$ python3 -q
>>> import numpy as np
>>> np.set_printoptions(suppress=True, linewidth=160)
>>> def rnd(a):
...     return np.round(a, 2) + 0
... 
>>> A = np.loadtxt("case5.csv", delimiter=",")
>>> A
array([[ 0., 28.,  0.,  0.],
       [ 0.,  8.,  0., 26.],
       [ 0.,  0.,  0., 35.],
       [ 0., 48.,  0.,  0.],
       [36.,  0., 48.,  0.],
       [26., 24., 30.,  0.],
       [48.,  0., 49.,  0.],
       [ 0., 24.,  0.,  0.],
       [17.,  0., 36., 24.],
       [ 0.,  0.,  0.,  0.],
       [ 0.,  0.,  0., 36.],
       [ 0., 16.,  0., 30.],
       [ 0., 12.,  0.,  0.],
       [ 0., 36.,  0.,  0.],
       [ 0., 28.,  0., 12.],
       [27., 28., 27.,  0.],
       [40.,  0., 55.,  0.],
       [ 0., 60.,  0.,  0.],
       [ 3., 12.,  0.,  0.],
       [ 0.,  0.,  0.,  5.],
       [ 0.,  0.,  0., 17.],
       [ 0.,  0.,  0., 50.],
       [17.,  0., 30., 10.],
       [17.,  0., 11.,  0.],
       [ 0., 20.,  0.,  0.],
       [ 8.,  0., 21., 16.],
       [ 0.,  0.,  0., 39.]])
>>> Q, R = np.linalg.qr(A)
>>> rnd(R)
array([[ -86.86,  -16.3 , -106.68,   -8.13],
       [   0.  , -106.99,    2.46,   -8.33],
       [   0.  ,    0.  ,  -27.04,  -24.16],
       [   0.  ,    0.  ,    0.  ,   93.75]])
>>> print(rnd(np.abs(np.diag(R))))
[ 86.86 106.99  27.04  93.75]
>>> D = np.linalg.norm(A[:, None] - A[None], axis=-1)
>>> np.linalg.matrix_rank(D ** 2)
np.int64(6)
>>> print(np.unravel_index(D.round(6).argmax(), D.shape))
(np.int64(6), np.int64(17))
>>> D.shape
(27, 27)
>>> Q, vecs = np.linalg.qr(A[:, :3])[0], np.linalg.qr(A[:, 3:])[0]
>>> s = np.linalg.svd(Q.T @ vecs, compute_uv=False)
>>> rnd(np.degrees(np.arccos(s.clip(0, 1))))
array([74.04])
>>> print(rnd(np.linalg.norm(Q @ Q.T - vecs @ vecs.T, 2)))
1.0
>>> proj = A @ np.linalg.solve(A.T @ A, A.T)
>>> np.allclose(proj @ proj, proj)
True
>>> print(np.linalg.matrix_rank(np.eye(27) - proj))
23
>>> E = np.loadtxt("layer18.csv", delimiter=",")
>>> rnd(E)
array([[ 0.11, -0.77, -0.62],
       [ 0.53,  0.58, -0.62],
       [-0.84,  0.26, -0.47]])
>>> # orthonormal columns
>>> Y = np.array([[-2, 2, 3], [-1, -2, -1]])
>>> W2 = np.kron(Y, E)
>>> W2.shape
(6, 9)
>>> vec = np.array([1, -3, 2])
>>> rnd(np.linalg.norm(vec)), rnd(np.linalg.norm(E @ vec))
(np.float64(3.74), np.float64(3.74))
>>> rnd(np.linalg.inv(E))
array([[ 0.11,  0.53, -0.84],
       [-0.77,  0.58,  0.26],
       [-0.62, -0.62, -0.47]])
>>> ang = np.radians(36)
>>> R = np.eye(3)
>>> R[0, 0] = R[1, 1] = np.cos(ang)
>>> R[0, 1], R[1, 0] = -np.sin(ang), np.sin(ang)
>>> rnd(R)
array([[ 0.81, -0.59,  0.  ],
       [ 0.59,  0.81,  0.  ],
       [ 0.  ,  0.  ,  1.  ]])
>>> Y = E @ R.T
>>> np.allclose(E @ E.T, Y @ Y.T)
True
>>> rnd(np.abs(Y - E).max(axis=0))
array([0.44, 0.55, 0.  ])
>>> rnd(Y)
array([[ 0.54, -0.56, -0.62],
       [ 0.09,  0.78, -0.62],
       [-0.84, -0.28, -0.47]])
>>> mat = np.loadtxt("run1.csv", delimiter=",")
>>> print(mat)
[[1.   0.9  0.81 0.73 0.66]
 [0.9  1.   0.9  0.81 0.73]
 [0.81 0.9  1.   0.9  0.81]
 [0.73 0.81 0.9  1.   0.9 ]
 [0.66 0.73 0.81 0.9  1.  ]]
>>> # symmetric
>>> Y = np.array([[2, 1, 2], [2, 0, 3], [0, 2, 3], [1, 3, 0], [2, 1, 2]])
>>> print(rnd(np.einsum("ij,ij->i", mat, mat)))
[3.43 3.81 3.93 3.81 3.43]
>>> print(np.einsum("ij->j", mat))
[4.1  4.34 4.42 4.34 4.1 ]
>>> np.linalg.matrix_rank(mat @ Y)
np.int64(3)
>>> data = np.array([[1, 2, 0, 2], [0, 1, 2, 2], [0, 0, 3, -1], [0, 0, 0, 0]])
>>> data
array([[ 1,  2,  0,  2],
       [ 0,  1,  2,  2],
       [ 0,  0,  3, -1],
       [ 0,  0,  0,  0]])
>>> # triangular, det is the product of the diagonal
>>> Y = np.array([[4, 0], [0, -3], [-2, -2], [-1, 4]])
>>> np.linalg.matrix_rank(data @ Y)
np.int64(2)
>>> np.linalg.matrix_rank(np.vstack([data, Y.T]))
np.int64(4)
>>> m1 = np.array([[-9, -3, -5, -2, 0, -4],
...     [-7, -6, 4, -7, 1, 2],
...     [2, -1, -7, 6, 2, 3],
...     [6, -2, -9, -6, -9, -8]])
>>> m1[-1] = m1[0] + -2 * m1[1]
>>> m1
array([[ -9,  -3,  -5,  -2,   0,  -4],
       [ -7,  -6,   4,  -7,   1,   2],
       [  2,  -1,  -7,   6,   2,   3],
       [  5,   9, -13,  12,  -2,  -8]])
>>> U, s, Vt = np.linalg.svd(m1)
>>> np.argmax(s[:-1] / (s[1:] + 1e-6)) + 1
np.int64(3)
>>> rnd(s)
array([25.68, 12.65,  7.79,  0.  ])
>>> Y = U[:, :3] @ np.diag(s[:3]) @ Vt[:3]
>>> print(rnd(np.linalg.norm(m1 - Y, 2)), rnd(s[3]))
0.0 0.0
>>> rnd(np.linalg.norm(m1 - Y) / np.linalg.norm(m1))
np.float64(0.0)
>>> print(rnd(np.abs(m1 - Y).max()))
0.0
>>> np.linalg.matrix_rank(Y)
np.int64(3)
>>> np.linalg.matrix_rank(m1, rtol=0.05)
np.int64(3)
>>> r0 = np.array([2, 0, -2])
>>> np.correlate(m1[2], m1[1], "full")
array([  4,   0, -29,  20,  43, -70,  62,   0, -42, -32, -21])
>>> F = np.load("x.npy")
>>> F
array([[2, 2, 2, 2],
       [2, 4, 4, 4],
       [2, 4, 6, 6],
       [2, 4, 6, 8]])
>>> rnd(np.linalg.det(F[::-1]))
np.float64(16.0)
>>> rnd(np.linalg.det(2 * F)), rnd(np.linalg.det(F))
(np.float64(256.0), np.float64(16.0))
>>> np.einsum("ij,ji->", F, F)
np.int64(280)
>>> np.kron(np.eye(2, dtype=int), F)
array([[2, 2, 2, 2, 0, 0, 0, 0],
       [2, 4, 4, 4, 0, 0, 0, 0],
       [2, 4, 6, 6, 0, 0, 0, 0],
       [2, 4, 6, 8, 0, 0, 0, 0],
       [0, 0, 0, 0, 2, 2, 2, 2],
       [0, 0, 0, 0, 2, 4, 4, 4],
       [0, 0, 0, 0, 2, 4, 6, 6],
       [0, 0, 0, 0, 2, 4, 6, 8]])
>>> (F - F.T) / 2
array([[0., 0., 0., 0.],
       [0., 0., 0., 0.],
       [0., 0., 0., 0.],
       [0., 0., 0., 0.]])
>>> rnd(np.abs(np.linalg.eigvals(F)).max())
np.float64(16.58)
>>> F @ F
array([[ 16,  28,  36,  40],
       [ 28,  52,  68,  76],
       [ 36,  68,  92, 104],
       [ 40,  76, 104, 120]])
>>> print((F + F.T) / 2)
[[2. 2. 2. 2.]
 [2. 4. 4. 4.]
 [2. 4. 6. 6.]
 [2. 4. 6. 8.]]
>>> np.linalg.matrix_power(F, 2)
array([[ 16,  28,  36,  40],
       [ 28,  52,  68,  76],
       [ 36,  68,  92, 104],
       [ 40,  76, 104, 120]])
>>> rnd(np.sort(np.abs(np.linalg.eigvals(F))))
array([ 0.57,  0.85,  2.  , 16.58])
>>> print(np.trace(F))
20
>>> print(rnd(np.linalg.det(F)))
16.0
>>> print(np.allclose(F, F.T))
True
>>> np.allclose(F @ F.T, F.T @ F)
True
>>> rng = np.random.default_rng(9292)
>>> ang = rng.uniform(0, 2 * np.pi, 18)
>>> Q, _ = np.linalg.qr(np.array([[0.7, 1.3], [0.1, -0.3], [0.0, 0.7], [-0.7, 0.6]]))
>>> J = 10 * np.c_[np.cos(ang), np.sin(ang)] @ Q.T
>>> rnd(J)
array([[-1.99, -2.13,  2.65,  9.19],
       [-8.07, -0.58, -0.83,  5.82],
       [ 3.35, -2.44,  4.21,  8.07],
       [-5.38, -1.5 ,  1.05,  8.23],
       [-8.13, -0.55, -0.89,  5.72],
       [-1.9 , -2.14,  2.69,  9.2 ],
       [-6.51, -1.18,  0.36,  7.49],
       [-8.57,  1.64, -4.12, -2.61],
       [-9.39,  0.93, -3.28,  0.48],
       [ 1.93, -2.43,  3.9 ,  8.67],
       [-3.92,  2.43, -4.3 , -7.76],
       [ 8.36,  0.43,  1.1 , -5.36],
       [ 4.61,  1.68, -1.47, -8.59],
       [-1.58, -2.18,  2.81,  9.21],
       [ 9.02, -1.38,  3.84,  1.4 ],
       [ 8.74,  0.19,  1.52, -4.62],
       [ 3.05, -2.44,  4.15,  8.21],
       [-8.8 ,  1.52, -4.  , -2.05]])
>>> # looks like rank 2
>>> W2 = J[[12, 7]].astype(float)
>>> for _ in range(6):
...     lab = np.linalg.norm(J[:, None] - W2, axis=-1).argmin(axis=1)
...     W2 = np.array([J[lab == j].mean(axis=0) for j in range(2)])
... 
>>> lab
array([1, 1, 0, 1, 1, 1, 1, 1, 1, 1, 1, 0, 0, 1, 0, 0, 0, 1])
>>> rnd(W2)
array([[ 6.19, -0.66,  2.23, -0.15],
       [-5.19, -0.51, -0.33,  4.3 ]])
>>> np.abs(W2[1] - W2[0]).argmax()
np.int64(0)
